In [1]: import numpy as np

In [2]: np.set_printoptions(precision=1, suppress=True, linewidth=160)

In [3]: X = np.array([[0, 0, 0, 0], [0, 0, 0, 0], [-2, 2, -6, 6], [-1, 0, -3, 0]])

In [4]: rng = np.random.default_rng(21)

In [5]: idx = rng.permutation(4)

In [6]: idx
Out[6]: array([0, 1, 3, 2])

In [7]: M2 = X[idx][:, idx]

In [8]: M2
Out[8]: 
array([[ 0,  0,  0,  0],
       [ 0,  0,  0,  0],
       [-1,  0,  0, -3],
       [-2,  2,  6, -6]])

In [9]: np.allclose(M2, X)
Out[9]: False

In [10]: np.diag(M2)
Out[10]: array([ 0,  0,  0, -6])

In [11]: np.sort(np.abs(np.linalg.eigvals(M2)))
Out[11]: array([0. , 0. , 4.2, 4.2])

In [12]: proj = np.triu(np.array([[0, 1, 0, 0], [2, 1, 3, 2], [3, 0, 0, 1], [2, 0, 1, 0]]), 1) + np.eye(4)

In [13]: M2 = proj @ X @ np.linalg.inv(proj)

In [14]: proj @ X - X @ proj
Out[14]: 
array([[  0.,   0.,   0.,   0.],
       [ -8.,   6., -24.,  18.],
       [ -1.,   2.,  -9.,   2.],
       [  0.,   1.,   0.,   3.]])

In [15]: arr = np.load("mat.npy")

In [16]: arr
Out[16]: 
array([[ 1. ,  0. ,  0. ,  0. ,  0. ,  0. ,  0. ,  0. ,  0. ],
       [ 0. ,  1. ,  0. ,  0. ,  0. ,  0. ,  0. ,  0. ,  0. ],
       [ 0. ,  0. ,  0.5,  0. ,  0. ,  0. ,  0. , -0.9,  0. ],
       [ 0. ,  0. ,  0. ,  1. ,  0. ,  0. ,  0. ,  0. ,  0. ],
       [ 0. ,  0. ,  0. ,  0. ,  1. ,  0. ,  0. ,  0. ,  0. ],
       [ 0. ,  0. ,  0. ,  0. ,  0. ,  1. ,  0. ,  0. ,  0. ],
       [ 0. ,  0. ,  0. ,  0. ,  0. ,  0. ,  1. ,  0. ,  0. ],
       [ 0. ,  0. ,  0.9,  0. ,  0. ,  0. ,  0. ,  0.5,  0. ],
       [ 0. ,  0. ,  0. ,  0. ,  0. ,  0. ,  0. ,  0. ,  1. ]])

In [17]: th = np.radians(30)

In [18]: r_ = np.eye(9)

In [19]: r_[4, 4] = r_[2, 2] = np.cos(th)

In [20]: r_[4, 2], r_[2, 4] = -np.sin(th), np.sin(th)

In [21]: r_
Out[21]: 
array([[ 1. ,  0. ,  0. ,  0. ,  0. ,  0. ,  0. ,  0. ,  0. ],
       [ 0. ,  1. ,  0. ,  0. ,  0. ,  0. ,  0. ,  0. ,  0. ],
       [ 0. ,  0. ,  0.9,  0. ,  0.5,  0. ,  0. ,  0. ,  0. ],
       [ 0. ,  0. ,  0. ,  1. ,  0. ,  0. ,  0. ,  0. ,  0. ],
       [ 0. ,  0. , -0.5,  0. ,  0.9,  0. ,  0. ,  0. ,  0. ],
       [ 0. ,  0. ,  0. ,  0. ,  0. ,  1. ,  0. ,  0. ,  0. ],
       [ 0. ,  0. ,  0. ,  0. ,  0. ,  0. ,  1. ,  0. ,  0. ],
       [ 0. ,  0. ,  0. ,  0. ,  0. ,  0. ,  0. ,  1. ,  0. ],
       [ 0. ,  0. ,  0. ,  0. ,  0. ,  0. ,  0. ,  0. ,  1. ]])

In [22]: M2 = arr @ r_.T

In [23]: M2
Out[23]: 
array([[ 1. ,  0. ,  0. ,  0. ,  0. ,  0. ,  0. ,  0. ,  0. ],
       [ 0. ,  1. ,  0. ,  0. ,  0. ,  0. ,  0. ,  0. ,  0. ],
       [ 0. ,  0. ,  0.4,  0. , -0.2,  0. ,  0. , -0.9,  0. ],
       [ 0. ,  0. ,  0. ,  1. ,  0. ,  0. ,  0. ,  0. ,  0. ],
       [ 0. ,  0. ,  0.5,  0. ,  0.9,  0. ,  0. ,  0. ,  0. ],
       [ 0. ,  0. ,  0. ,  0. ,  0. ,  1. ,  0. ,  0. ,  0. ],
       [ 0. ,  0. ,  0. ,  0. ,  0. ,  0. ,  1. ,  0. ,  0. ],
       [ 0. ,  0. ,  0.8,  0. , -0.4,  0. ,  0. ,  0.5,  0. ],
       [ 0. ,  0. ,  0. ,  0. ,  0. ,  0. ,  0. ,  0. ,  1. ]])

In [24]: np.allclose(np.linalg.norm(arr, axis=1), np.linalg.norm(M2, axis=1))
Out[24]: True

In [25]: np.linalg.svd(arr, compute_uv=False), np.linalg.svd(M2, compute_uv=False)
Out[25]: 
(array([1., 1., 1., 1., 1., 1., 1., 1., 1.]),
 array([1., 1., 1., 1., 1., 1., 1., 1., 1.]))

In [26]: np.allclose(arr @ arr.T, M2 @ M2.T)
Out[26]: True
